In [1]: import numpy as np

In [2]: np.set_printoptions(precision=2, suppress=True, linewidth=160, legacy="1.25")

In [3]: u = np.array([0, 1, 2, 2, 1, 1, 1, 1, 0])

In [4]: W0 = 4 * np.eye(9) + np.outer(u, u)

In [5]: print(W0)
[[4. 0. 0. 0. 0. 0. 0. 0. 0.]
 [0. 5. 2. 2. 1. 1. 1. 1. 0.]
 [0. 2. 8. 4. 2. 2. 2. 2. 0.]
 [0. 2. 4. 8. 2. 2. 2. 2. 0.]
 [0. 1. 2. 2. 5. 1. 1. 1. 0.]
 [0. 1. 2. 2. 1. 5. 1. 1. 0.]
 [0. 1. 2. 2. 1. 1. 5. 1. 0.]
 [0. 1. 2. 2. 1. 1. 1. 5. 0.]
 [0. 0. 0. 0. 0. 0. 0. 0. 4.]]

In [6]: # symmetric

In [7]: w, V = np.linalg.eigh(W0)

In [8]: print(np.linalg.svd(W0, compute_uv=False))
[17.  4.  4.  4.  4.  4.  4.  4.  4.]

In [9]: print(V @ np.diag(w) @ V.T)
[[4. 0. 0. 0. 0. 0. 0. 0. 0.]
 [0. 5. 2. 2. 1. 1. 1. 1. 0.]
 [0. 2. 8. 4. 2. 2. 2. 2. 0.]
 [0. 2. 4. 8. 2. 2. 2. 2. 0.]
 [0. 1. 2. 2. 5. 1. 1. 1. 0.]
 [0. 1. 2. 2. 1. 5. 1. 1. 0.]
 [0. 1. 2. 2. 1. 1. 5. 1. 0.]
 [0. 1. 2. 2. 1. 1. 1. 5. 0.]
 [0. 0. 0. 0. 0. 0. 0. 0. 4.]]

In [10]: print(w)
[ 4.  4.  4.  4.  4.  4.  4.  4. 17.]

In [11]: print(np.abs(V[:, -1]))
[0.   0.28 0.55 0.55 0.28 0.28 0.28 0.28 0.  ]

In [12]: def softmax(z):
    ...:     e = np.exp(z - z.max(axis=-1, keepdims=True))
    ...:     return e / e.sum(axis=-1, keepdims=True)
    ...: 

In [13]: print(np.round(softmax(10 * W0[4]), 2) + 0)
[0. 0. 0. 0. 1. 0. 0. 0. 0.]

In [14]: att = W0 @ W0.T / np.sqrt(9)

In [15]: print(np.round(softmax(att + np.triu(np.full(att.shape, -np.inf), 1)), 2) + 0)
[[1.   0.   0.   0.   0.   0.   0.   0.   0.  ]
 [0.   1.   0.   0.   0.   0.   0.   0.   0.  ]
 [0.   0.   1.   0.   0.   0.   0.   0.   0.  ]
 [0.   0.   0.   1.   0.   0.   0.   0.   0.  ]
 [0.   0.   0.46 0.46 0.09 0.   0.   0.   0.  ]
 [0.   0.   0.46 0.46 0.   0.09 0.   0.   0.  ]
 [0.   0.   0.46 0.46 0.   0.   0.09 0.   0.  ]
 [0.   0.   0.46 0.46 0.   0.   0.   0.09 0.  ]
 [0.   0.   0.   0.   0.   0.   0.   0.   0.96]]

In [16]: print(softmax(att).round(6).argmax(axis=1))
[0 2 2 3 2 2 2 2 8]

In [17]: print(np.round(softmax(att)[4] @ W0, 2) + 0)
[0.   1.91 5.65 5.65 2.26 1.91 1.91 1.91 0.  ]

In [18]: x = np.ones(9)

In [19]: for _ in range(3):
    ...:     x = W0 @ x
    ...:     x /= np.linalg.norm(x)
    ...:     print(round(x @ W0 @ x, 2))
    ...: 
16.69
16.98
17.0

In [20]: print(np.round(np.linalg.eigvalsh(W0)[-1], 2))
17.0

In [21]: print(x)
[0.01 0.28 0.55 0.55 0.28 0.28 0.28 0.28 0.01]

In [22]: ang = np.radians(120)

In [23]: R = np.eye(9)

In [24]: R[0, 0] = R[6, 6] = np.cos(ang)

In [25]: R[0, 6], R[6, 0] = -np.sin(ang), np.sin(ang)

In [26]: print(R)
[[-0.5   0.    0.    0.    0.    0.   -0.87  0.    0.  ]
 [ 0.    1.    0.    0.    0.    0.    0.    0.    0.  ]
 [ 0.    0.    1.    0.    0.    0.    0.    0.    0.  ]
 [ 0.    0.    0.    1.    0.    0.    0.    0.    0.  ]
 [ 0.    0.    0.    0.    1.    0.    0.    0.    0.  ]
 [ 0.    0.    0.    0.    0.    1.    0.    0.    0.  ]
 [ 0.87  0.    0.    0.    0.    0.   -0.5   0.    0.  ]
 [ 0.    0.    0.    0.    0.    0.    0.    1.    0.  ]
 [ 0.    0.    0.    0.    0.    0.    0.    0.    1.  ]]

In [27]: other = W0 @ R.T

In [28]: print(np.allclose(W0 @ W0.T, other @ other.T))
True

In [29]: print(round(float(np.linalg.det(R)), 2), np.trace(R))
1.0 6.0

In [30]: print(np.allclose(np.linalg.norm(W0, axis=1), np.linalg.norm(other, axis=1)))
True

In [31]: print(other)
[[-2.    0.    0.    0.    0.    0.    3.46  0.    0.  ]
 [-0.87  5.    2.    2.    1.    1.   -0.5   1.    0.  ]
 [-1.73  2.    8.    4.    2.    2.   -1.    2.    0.  ]
 [-1.73  2.    4.    8.    2.    2.   -1.    2.    0.  ]
 [-0.87  1.    2.    2.    5.    1.   -0.5   1.    0.  ]
 [-0.87  1.    2.    2.    1.    5.   -0.5   1.    0.  ]
 [-4.33  1.    2.    2.    1.    1.   -2.5   1.    0.  ]
 [-0.87  1.    2.    2.    1.    1.   -0.5   5.    0.  ]
 [ 0.    0.    0.    0.    0.    0.    0.    0.    4.  ]]

In [32]: print(other @ other)
[[-11.     3.46   6.93   6.93   3.46   3.46 -15.59   3.46   0.  ]
 [ -9.96  35.5   39.    39.    19.5   19.5   -9.75  19.5    0.  ]
 [-19.92  39.    94.    78.    39.    39.   -19.5   39.     0.  ]
 [-19.92  39.    78.    94.    39.    39.   -19.5   39.     0.  ]
 [ -9.96  19.5   39.    39.    35.5   19.5   -9.75  19.5    0.  ]
 [ -9.96  19.5   39.    39.    19.5   35.5   -9.75  19.5    0.  ]
 [  9.09  13.5   27.    27.    13.5   13.5  -14.75  13.5    0.  ]
 [ -9.96  19.5   39.    39.    19.5   19.5   -9.75  35.5    0.  ]
 [  0.     0.     0.     0.     0.     0.     0.     0.    16.  ]]

In [33]: print((np.linalg.matrix_power((other != 0) + (other.T != 0) + np.eye(9), 9) > 0).astype(int))
[[1 1 1 1 1 1 1 1 0]
 [1 1 1 1 1 1 1 1 0]
 [1 1 1 1 1 1 1 1 0]
 [1 1 1 1 1 1 1 1 0]
 [1 1 1 1 1 1 1 1 0]
 [1 1 1 1 1 1 1 1 0]
 [1 1 1 1 1 1 1 1 0]
 [1 1 1 1 1 1 1 1 0]
 [0 0 0 0 0 0 0 0 1]]

In [34]: print((other != 0).astype(int))
[[1 0 0 0 0 0 1 0 0]
 [1 1 1 1 1 1 1 1 0]
 [1 1 1 1 1 1 1 1 0]
 [1 1 1 1 1 1 1 1 0]
 [1 1 1 1 1 1 1 1 0]
 [1 1 1 1 1 1 1 1 0]
 [1 1 1 1 1 1 1 1 0]
 [1 1 1 1 1 1 1 1 0]
 [0 0 0 0 0 0 0 0 1]]

In [35]: mat = np.load("dump.npy")

In [36]: print(mat)
[[25 17  3 10 28 10]
 [ 0  0  0  0  0  0]
 [ 7  5  1  2 10  2]
 [ 0  0  0  0  1  0]
 [ 0  0  0  0  0  0]
 [ 0  0  0  0  0  0]
 [ 0  0  0  0  0  0]
 [ 0  0  0  0  0  0]
 [ 0  0  0  0  0  0]
 [ 7  5  1  2 10  2]
 [16 11  2  6 19  6]
 [25 17  3 10 28 10]
 [ 0  0  0  0  0  0]]

In [37]: rank = np.linalg.matrix_rank(mat)

In [38]: print(rank)
3

In [39]: null = np.linalg.svd(mat)[2][rank:].T

In [40]: print(np.linalg.matrix_rank(mat.T @ mat), np.linalg.matrix_rank(mat @ mat.T))
3 3

In [41]: print([int(np.linalg.matrix_rank(np.delete(mat, i, axis=0))) for i in range(13)])
[3, 3, 3, 2, 3, 3, 3, 3, 3, 3, 3, 3, 3]

In [42]: print([int(np.linalg.matrix_rank(mat[:, :j + 1])) for j in range(6)])
[1, 2, 2, 2, 3, 3]

In [43]: X = np.load("m.npy")

In [44]: print(X)
[[ 0.03 -0.23 -3.21]
 [-4.18  3.86  0.23]
 [-3.69  1.36  0.71]
 [ 1.02  3.96 -1.85]
 [ 1.39 -7.52 -3.64]
 [-0.99  0.79 -1.48]
 [ 4.    1.28  1.33]
 [ 0.62 -1.58 -1.28]
 [-6.2   3.27  0.1 ]
 [-4.37  3.13 -0.89]
 [-5.61  1.34 -3.24]
 [-1.14  2.32  0.26]
 [-0.15 -4.96  2.01]
 [ 0.53  4.97  0.52]
 [-2.94  3.89 -1.25]
 [ 0.88 -7.01 -0.37]
 [ 2.95 -0.52 -0.92]
 [-1.73  1.44  1.8 ]
 [ 0.95 -0.53 -0.51]
 [-4.   -3.15 -1.14]
 [-3.16 -0.2  -1.68]
 [-1.85 -3.61  3.38]
 [ 5.69 -0.52 -1.87]
 [ 5.89 -1.4   0.42]
 [-0.77 -0.66 -1.95]
 [ 2.11 -8.22 -0.32]
 [-1.57  1.75 -1.16]
 [ 0.18  4.68 -0.15]
 [ 5.85  2.09  2.27]]

In [45]: x = np.array([1, 1, 2])

In [46]: y = X @ x

In [47]: b, lr = np.zeros(3), 1 / np.linalg.norm(X, 2) ** 2

In [48]: for i in range(15):
    ...:     b -= lr * X.T @ (X @ b - y)
    ...:     if i % 5 == 0: print(i, round(np.linalg.norm(X @ b - y), 2))
    ...: 
0 16.86
5 4.42
10 1.54

In [49]: print(round(float(np.linalg.cond(X)), 2))
2.29

In [50]: print(b)
[1.01 1.01 1.93]

In [51]: dist = np.linalg.norm(X[:, None] - X[None], axis=-1)

In [52]: print(np.flatnonzero(dist[14] < dist.mean() / 2))
[ 1  9 11 14 26]

In [53]: print(np.linalg.matrix_rank(dist ** 2))
5

In [54]: print((dist + 1e9 * np.eye(29)).round(6).argmin(axis=1))
[24  9 17 27 15 26 28 18  9  1  9 26 21 27  9 25 18 11  7 20  5 12 23 22  5 15  5 13  6]

In [55]: u = np.array([-5, 5, 5])

In [56]: print(np.polyval(u, X[10]))
[-180.41    2.72  -63.69]

In [57]: print(np.convolve(X[10], u))
[ 28.05 -34.75  -5.15  -9.5  -16.2 ]

In [58]: print(np.cross(X[10, :3], X[2, :3]))
[ 5.36 15.94 -2.69]
